>>> import numpy as np
>>> np.set_printoptions(suppress=True, linewidth=100)
>>> X = np.loadtxt("out11.csv", delimiter=",")
>>> X
array([[ -9., -21.,  11., -52.,   6., -15., -18.,   3.,  10.,   8.],
       [ 23.,  -2., -11.,  24.,  10.,   9.,  -9.,  18.,   6.,   4.],
       [-18.,  21., -11.,  46.,  20.,  41.,  -9., -22.,  -3., -24.],
       [  1.,  10.,   6.,   6.,   4.,   4., -11., -13.,  -7.,  -6.],
       [  3.,  -1.,   2.,  -2.,  15.,   8., -23.,  -3.,   3.,  -3.],
       [-10.,   8.,  -1.,  14.,  31.,  31., -37., -18.,   3., -17.],
       [-26.,  20.,  22., -16., -10.,  -6.,   0., -42., -20., -14.],
       [  9., -20.,   5., -36.,  -6., -23.,  -1.,  18.,   8.,  16.]])
>>> # null space of dimension 6
>>> r = np.linalg.matrix_rank(X)
>>> r
np.int64(4)
>>> null = np.linalg.svd(X)[2][r:].T
>>> null.shape
(10, 6)
>>> [int(np.linalg.matrix_rank(X[:i])) for i in range(1, len(X) + 1)]
[1, 2, 3, 4, 4, 4, 4, 4]
>>> np.linalg.matrix_rank(X.T @ X), np.linalg.matrix_rank(X @ X.T)
(np.int64(4), np.int64(4))
>>> np.allclose(X @ null, 0)
True
>>> Y = X / np.linalg.norm(X, axis=1)
Traceback (most recent call last):
  File "<python-input-12>", line 1, in <module>
    Y = X / np.linalg.norm(X, axis=1)
        ~~^~~~~~~~~~~~~~~~~~~~~~~~~~~
ValueError: operands could not be broadcast together with shapes (8,10) (8,) 
>>> Y = X / np.linalg.norm(X, axis=1, keepdims=True)
>>> gram = Y @ Y.T
>>> gram[1].round(2)
array([-0.47,  1.  ,  0.27, -0.04,  0.3 ,  0.23, -0.83, -0.21])
>>> np.round(np.linalg.norm(Y, axis=1), 2)
array([1., 1., 1., 1., 1., 1., 1., 1.])
>>> Uu, sig = np.linalg.svd(X)
Traceback (most recent call last):
  File "<python-input-17>", line 1, in <module>
    Uu, sig = np.linalg.svd(X)
    ^^^^^^^
ValueError: too many values to unpack (expected 2)
>>> Uu, sig, vt = np.linalg.svd(X, full_matrices=False)
>>> np.round(Uu.T @ X @ vt.T, 2) + 0
array([[119.49,   0.  ,   0.  ,   0.  ,   0.  ,   0.  ,   0.  ,   0.  ],
       [  0.  ,  79.34,   0.  ,   0.  ,   0.  ,   0.  ,   0.  ,   0.  ],
       [  0.  ,   0.  ,  64.32,   0.  ,   0.  ,   0.  ,   0.  ,   0.  ],
       [  0.  ,   0.  ,   0.  ,  23.16,   0.  ,   0.  ,   0.  ,   0.  ],
       [  0.  ,   0.  ,   0.  ,   0.  ,   0.  ,   0.  ,   0.  ,   0.  ],
       [  0.  ,   0.  ,   0.  ,   0.  ,   0.  ,   0.  ,   0.  ,   0.  ],
       [  0.  ,   0.  ,   0.  ,   0.  ,   0.  ,   0.  ,   0.  ,   0.  ],
       [  0.  ,   0.  ,   0.  ,   0.  ,   0.  ,   0.  ,   0.  ,   0.  ]])
>>> sig.round(2) + 0
array([119.49,  79.34,  64.32,  23.16,   0.  ,   0.  ,   0.  ,   0.  ])
>>> np.abs(Uu[:, 0]).round(6).argmax()
np.int64(2)
>>> Uu.shape, sig.shape, vt.shape
((8, 8), (8,), (8, 10))
>>> np.round(Uu.T @ Uu, 2) + 0
array([[1., 0., 0., 0., 0., 0., 0., 0.],
       [0., 1., 0., 0., 0., 0., 0., 0.],
       [0., 0., 1., 0., 0., 0., 0., 0.],
       [0., 0., 0., 1., 0., 0., 0., 0.],
       [0., 0., 0., 0., 1., 0., 0., 0.],
       [0., 0., 0., 0., 0., 1., 0., 0.],
       [0., 0., 0., 0., 0., 0., 1., 0.],
       [0., 0., 0., 0., 0., 0., 0., 1.]])
>>> np.round(vt @ vt.T, 2) + 0
array([[1., 0., 0., 0., 0., 0., 0., 0.],
       [0., 1., 0., 0., 0., 0., 0., 0.],
       [0., 0., 1., 0., 0., 0., 0., 0.],
       [0., 0., 0., 1., 0., 0., 0., 0.],
       [0., 0., 0., 0., 1., 0., 0., 0.],
       [0., 0., 0., 0., 0., 1., 0., 0.],
       [0., 0., 0., 0., 0., 0., 1., 0.],
       [0., 0., 0., 0., 0., 0., 0., 1.]])
